$ python -q
>>> import numpy as np
>>> np.set_printoptions(precision=2, suppress=True, linewidth=120, legacy="1.25")
>>> feats = np.abs(np.array([[-4, 0, 3, -3], [-4, 5, 5, -5], [5, 2, 5, -4], [-1, 2, 2, -1]])) + np.eye(4)
>>> feats = feats / feats.sum(axis=1, keepdims=True)
>>> print(feats)
[[0.45 0.   0.27 0.27]
 [0.2  0.3  0.25 0.25]
 [0.29 0.12 0.35 0.24]
 [0.14 0.29 0.29 0.29]]
>>> # rows sum to 1
>>> q = feats.astype(float).copy()
>>> for j in range(4):
...     q[:, j] -= q[:, :j] @ (q[:, :j].T @ q[:, j])
...     q[:, j] /= np.linalg.norm(q[:, j])
... 
>>> print(np.round(q.T @ feats, 2) + 0)
[[0.59 0.23 0.54 0.48]
 [0.   0.37 0.21 0.21]
 [0.   0.   0.11 0.02]
 [0.   0.   0.   0.05]]
>>> print(np.round(q.T @ q, 2) + 0)
[[1. 0. 0. 0.]
 [0. 1. 0. 0.]
 [0. 0. 1. 0.]
 [0. 0. 0. 1.]]
>>> print(round(np.trace(feats), 2))
1.39
>>> vec = np.array([-3, -1, -2, 2])
>>> target = feats @ vec
>>> print(target)
[-1.36 -0.9  -1.24 -0.71]
>>> print(np.round(np.linalg.solve(feats, target + feats[:, 1]), 2) + 0)
[-3.  0. -2.  2.]
>>> W0 = np.load("sample8.npy")
>>> print(W0)
[[-5.   0.3]
 [-5.   1.2]]
>>> # column 0 is much longer than the rest
>>> print(W0.mean(axis=0))
[-5.    0.75]
>>> print(round(float(np.linalg.norm(W0)), 2))
7.18
>>> print(W0.sum(axis=0))
[-10.    1.5]
>>> print(np.unravel_index(np.abs(W0).argmax(), W0.shape))
(0, 0)
>>> np.linalg.rank(W0)
Traceback (most recent call last):
  File "<python-input-22>", line 1, in <module>
    np.linalg.rank(W0)
    ^^^^^^^^^^^^^^
AttributeError: module 'numpy.linalg' has no attribute 'rank'
>>> print(np.abs(W0).max())
5.0
>>> print(W0 - W0[0])
[[0.  0. ]
 [0.  0.9]]
>>> print(W0.sum(axis=1))
[-4.7 -3.8]
>>> evals, vecs = np.linalg.eig(W0)
>>> print(np.sort(np.linalg.eigvals(W0 @ W0)))
[ 0.9  22.54]
>>> print(W0 @ vecs[:, 0] - evals[0] * vecs[:, 0])
[0. 0.]
>>> print(evals)
[-4.75  0.95]
>>> print(np.sort(np.linalg.eigvals(W0.T)))
[-4.75  0.95]
>>> rng = np.random.default_rng(647199)
>>> out = W0 + rng.integers(-2, 3, (2, 1)) @ rng.integers(-2, 3, (1, 2))
>>> print(out)
[[-4.   0.3]
 [-7.   1.2]]
>>> print(out - W0)
[[ 1.  0.]
 [-2.  0.]]
>>> print(np.linalg.matrix_rank(out - W0, tol=1e-8))
1
>>> M = np.loadtxt("data.csv", delimiter=",")
>>> print(M)
[[-2.  4. -4.]
 [-4. -2.  4.]
 [ 4. -4. -2.]]
>>> proj = np.triu(np.array([[6, 0, 1], [-3, 6, 4], [8, 7, 5]]), 1) + np.eye(3)
>>> out = proj @ M @ np.linalg.inv(proj)
>>> print(proj @ M - M @ proj)
[[  4.  -4. -16.]
 [ 16. -16.   4.]
 [  0.   0.  12.]]
>>> print(np.poly(out))
[  1.   6.  60. 104.]
>>> print(np.allclose(M @ M.T, M.T @ M))
True
>>> print(round(np.linalg.det(M), 2))
-104.0
>>> print(np.sort(np.abs(np.linalg.eigvals(M))))
[2.   7.21 7.21]
>>> print(np.trace(M))
-6.0
>>> print(M @ M)
[[-28.   0.  32.]
 [ 32. -28.   0.]
 [  0.  32. -28.]]
>>> labels = rng.permutation(3)
>>> print(labels)
[0 1 2]
>>> out = M[labels][:, labels]
>>> print(out)
[[-2.  4. -4.]
 [-4. -2.  4.]
 [ 4. -4. -2.]]
>>> print(np.diag(out))
[-2. -2. -2.]
>>> print((out @ out)[0])
[-28.   0.  32.]
>>> print(out @ (-1.0) ** np.arange(3))
[-10.   2.   6.]
>>> th = np.radians(135)
>>> Rm = np.eye(3)
>>> Rm[2, 2] = Rm[0, 0] = np.cos(th)
>>> Rm[2, 0], Rm[0, 2] = -np.sin(th), np.sin(th)
>>> print(Rm)
[[-0.71  0.    0.71]
 [ 0.    1.    0.  ]
 [-0.71  0.   -0.71]]
>>> out = M @ Rm.T
>>> print(np.abs(out - M).max(axis=0))
[9.66 0.   8.24]
>>> print(np.linalg.svd(M, compute_uv=False), np.linalg.svd(out, compute_uv=False))
[7.21 7.21 2.  ] [7.21 7.21 2.  ]
>>> print(np.allclose(np.linalg.norm(M, axis=1), np.linalg.norm(out, axis=1)))
True
>>> print(out.round(2) + 0)
[[-1.41  4.    4.24]
 [ 5.66 -2.    0.  ]
 [-4.24 -4.   -1.41]]
>>> X = np.load("x.npy")
>>> print(X)
[[ 1  0  0]
 [ 0  1  0]
 [ 2 -5  1]]
>>> # triangular, det is the product of the diagonal
>>> t3 = np.stack([X, 2 * X, X[::-1]])
>>> print(np.linalg.matrix_rank(t3.reshape(3, -1)))
2
>>> print(t3.shape)
(3, 3, 3)
>>> print((t3 @ X.T).shape)
(3, 3, 3)
>>> print(np.linalg.norm(t3, axis=(1, 2)))
[ 5.66 11.31  5.66]
>>> print(np.linalg.det(t3))
[ 1.  8. -1.]
>>> print(np.linalg.matrix_rank(t3))
[3 3 3]
>>> proj = np.triu(np.array([[-2, 4, 1], [-5, 2, -1], [-5, -3, 5]]), 1) + np.eye(3)
>>> out = proj @ X @ np.linalg.inv(proj)
>>> print(round(np.linalg.det(out), 2))
1.0
>>> print(out)
[[  3. -13. -15.]
 [ -2.  14.  15.]
 [  2. -13. -14.]]
>>> print(round(np.linalg.norm(X, "nuc"), 2))
6.74
>>> print(X[2] @ X[0])
2
>>> print(round(float(np.linalg.norm(X) ** 2 / np.linalg.norm(X, 2) ** 2), 2))
1.03
>>> print(np.linalg.norm(X, axis=1).argmax())
2
>>> print(np.round(np.linalg.norm(X[2] - X[0]), 2))
5.2
>>> mat = np.arange(6).reshape(2, 3) + 5
>>> print(mat)
[[ 5  6  7]
 [ 8  9 10]]
>>> out = mat / np.linalg.norm(mat, axis=1, keepdims=True)
>>> gram = out @ out.T
>>> print(np.round(np.degrees(np.arccos(np.clip(gram[0, 1], -1, 1))), 2))
2.57
>>> print(np.linalg.norm(out, axis=1))
[1. 1.]
>>> print(np.argwhere(np.triu(np.abs(gram) > 0.95, 1)))
[[0 1]]
>>> print((gram - 2 * np.eye(2)).round(6).argmax(axis=1))
[1 0]
>>> print(gram)
[[1. 1.]
 [1. 1.]]
>>> out = mat[0, 0] * mat[1:] - np.outer(mat[1:, 0], mat[0])
>>> print(out)
[[ 0 -3 -6]]
>>> print(np.linalg.matrix_rank(out), np.linalg.matrix_rank(mat))
1 2
>>> print(np.flatnonzero(~out.round(6).any(axis=1)))
[]
>>> left, sig, VT = np.linalg.svd(mat)
>>> print(sig)
[18.84  0.39]
>>> out = left[:, :1] @ np.diag(sig[:1]) @ VT[:1]
>>> print(np.round(np.linalg.norm(mat - out, 2), 2), np.round(sig[1], 2))
0.39 0.39
>>> print(np.round(np.abs(mat - out).max(), 2))
0.25
>>> print(np.linalg.matrix_rank(out))
1
>>> print(np.linalg.matrix_rank(mat, rtol=0.05))
1
>>> vec = np.array([1, 9, 7])
>>> h = np.maximum(mat @ vec, 0)
>>> print(h)
[108 159]
>>> print(mat * (h > 1e-9)[:, None])
[[ 5  6  7]
 [ 8  9 10]]
>>> print(np.tanh(mat @ vec))
[1. 1.]
>>> print(np.maximum(mat @ vec, 0) - np.maximum(-mat @ vec, 0))
[108 159]
>>> print(np.flatnonzero(h > 1e-9))
[0 1]
>>> left, sig, VT = np.linalg.svd(mat, full_matrices=False)
>>> print((sig > 1e-8).sum())
2
>>> print(np.round(np.sqrt((sig ** 2).sum()), 2), round(np.linalg.norm(mat), 2))
18.84 18.84
>>> print(sig)
[18.84  0.39]
>>> print(np.abs(VT[0]))
[0.5  0.57 0.65]
>>> print(np.abs(left[:, 0]).round(6).argmax())
1
>>> A, _ = np.linalg.qr(np.array([[0.2, -0.2], [0.5, -1.9]]))
>>> print(A)
[[-0.37 -0.93]
 [-0.93  0.37]]
>>> left, sig, VT = np.linalg.svd(A, full_matrices=False)
>>> print(np.allclose(left * sig @ VT, A))
True
>>> print(left.shape, sig.shape, VT.shape)
(2, 2) (2,) (2, 2)
>>> print(np.round(left.T @ A @ VT.T, 2) + 0)
[[1. 0.]
 [0. 1.]]
>>> print(np.cumsum(sig ** 2) / np.sum(sig ** 2))
[0.5 1. ]
>>> print(VT @ VT.T)
[[1. 0.]
 [0. 1.]]
>>> J = np.load("out15.npy")
>>> print(J)
[[ 0.9 -0.1  0.5 -1.4]
 [ 2.5  0.7 -2.4 -0.4]]
>>> vec = np.array([2, -1, 2, 0])
>>> h = np.maximum(J @ vec, 0)
>>> print(np.flatnonzero(h > 1e-9))
[0]
>>> print(h)
[2.9 0. ]
>>> print(J * (h > 1e-9)[:, None])
[[ 0.9 -0.1  0.5 -1.4]
 [ 0.   0.  -0.  -0. ]]
>>> t3 = np.stack([J, -1 * J, J[::-1]])
>>> print(t3.shape)
(3, 2, 4)
>>> print(t3.sum(axis=0))
[[ 2.5  0.7 -2.4 -0.4]
 [ 0.9 -0.1  0.5 -1.4]]
>>> print(np.linalg.matrix_rank(t3))
[2 2 2]
>>> u, r1 = X[2], X[0]
>>> print(u @ r1)
2
>>> print(u @ u)
30
>>> pr = (u @ r1) / (u @ u) * u
>>> print(r1 - pr)
[ 0.87  0.33 -0.07]
>>> print(np.linalg.matrix_rank(np.outer(u, r1)))
1
>>> print(round(float(np.linalg.norm(u + r1) ** 2 + np.linalg.norm(u - r1) ** 2), 2))
62.0
>>> print(np.outer(u, r1))
[[ 2  0  0]
 [-5  0  0]
 [ 1  0  0]]
>>> data = np.array([[7, 0, 0], [0, 2, 0], [4, 5, 8]])
>>> print(data)
[[7 0 0]
 [0 2 0]
 [4 5 8]]
>>> # triangular
>>> print(np.trace(data))
17
>>> print((data - data.T) / 2)
[[ 0.   0.  -2. ]
 [ 0.   0.  -2.5]
 [ 2.   2.5  0. ]]
>>> print(np.allclose(data, data.T))
False
>>> print((data + data.T) / 2)
[[7.  0.  2. ]
 [0.  2.  2.5]
 [2.  2.5 8. ]]
>>> print(data @ data)
[[49  0  0]
 [ 0  4  0]
 [60 50 64]]
>>> print(round(float(np.linalg.det(data)), 2))
112.0
